% ipython --no-banner

In [1]: import numpy as np

In [2]: np.set_printoptions(suppress=True, linewidth=160)

In [3]: E = np.loadtxt("arr.csv", delimiter=",")

In [4]: E
Out[4]: 
array([[3., 0., 0., 0.],
       [2., 2., 0., 0.],
       [0., 0., 1., 0.],
       [3., 0., 2., 0.]])

In [5]: A2 = np.array([[1, 3, 2], [1, 1, 0]])

In [6]: W2 = np.kron(A2, E)

In [7]: round(np.linalg.norm(W2, 2), 1), round(float(np.linalg.norm(A2, 2) * np.linalg.norm(E, 2)), 1)
Out[7]: (np.float64(19.3), 19.3)

In [8]: W2
Out[8]: 
array([[3., 0., 0., 0., 9., 0., 0., 0., 6., 0., 0., 0.],
       [2., 2., 0., 0., 6., 6., 0., 0., 4., 4., 0., 0.],
       [0., 0., 1., 0., 0., 0., 3., 0., 0., 0., 2., 0.],
       [3., 0., 2., 0., 9., 0., 6., 0., 6., 0., 4., 0.],
       [3., 0., 0., 0., 3., 0., 0., 0., 0., 0., 0., 0.],
       [2., 2., 0., 0., 2., 2., 0., 0., 0., 0., 0., 0.],
       [0., 0., 1., 0., 0., 0., 1., 0., 0., 0., 0., 0.],
       [3., 0., 2., 0., 3., 0., 2., 0., 0., 0., 0., 0.]])

In [9]: np.linalg.matrix_rank(E, rtol=0.1)
Out[9]: np.int64(3)

In [10]: np.argsort(-np.linalg.norm(E, axis=0).round(6), kind="stable")[:3]
Out[10]: array([0, 2, 1])

In [11]: w1 = np.array([[3, 0, -2, 2, -1, 3],
    ...:     [2, 2, 2, 2, 2, 2],
    ...:     [1, 0, 1, -2, -2, 3],
    ...:     [0, -2, -2, -2, -2, -2]])

In [12]: c = np.array([2, 1, 3, 1, 1, 0])

In [13]: H = np.maximum(E @ w1 + c, 0)

In [14]: H
Out[14]: 
array([[11.,  1.,  0.,  7.,  0.,  9.],
       [12.,  5.,  3.,  9.,  3., 10.],
       [ 3.,  1.,  4.,  0.,  0.,  3.],
       [13.,  1.,  0.,  3.,  0., 15.]])

In [15]: (H > 0).astype(int)
Out[15]: 
array([[1, 1, 0, 1, 0, 1],
       [1, 1, 1, 1, 1, 1],
       [1, 1, 1, 0, 0, 1],
       [1, 1, 0, 1, 0, 1]])

In [16]: np.linalg.matrix_rank(H)
Out[16]: np.int64(4)

In [17]: W2 = np.array([[-9, -7], [-3, -3], [1, 8], [-2, 3], [7, -7], [0, 3]])

In [18]: H @ W2
Out[18]: 
array([[-116.,  -32.],
       [-117.,  -39.],
       [ -26.,   17.],
       [-126.,  -40.]])

In [19]: data = np.load("dump.npy")

In [20]: data
Out[20]: 
array([[ -3,  -3,  -3,  -3],
       [ -3,  -6,  -6,  -6],
       [ -3,  -6,  -9,  -9],
       [ -3,  -6,  -9, -12]])

In [21]: # symmetric, so the eigenvalues are real

In [22]: print(np.prod(np.diag(E)), round(np.linalg.det(E), 1))
0.0 0.0

In [23]: [int(np.linalg.matrix_rank(np.linalg.matrix_power(E, p))) for p in range(1, 5)]
Out[23]: [3, 3, 3, 3]

In [24]: try:
    ...:     np.linalg.inv(E)
    ...: except np.linalg.LinAlgError as e:
    ...:     print(repr(e))
    ...: 
LinAlgError('Singular matrix')

In [25]: E @ E
Out[25]: 
array([[ 9.,  0.,  0.,  0.],
       [10.,  4.,  0.,  0.],
       [ 0.,  0.,  1.,  0.],
       [ 9.,  0.,  2.,  0.]])
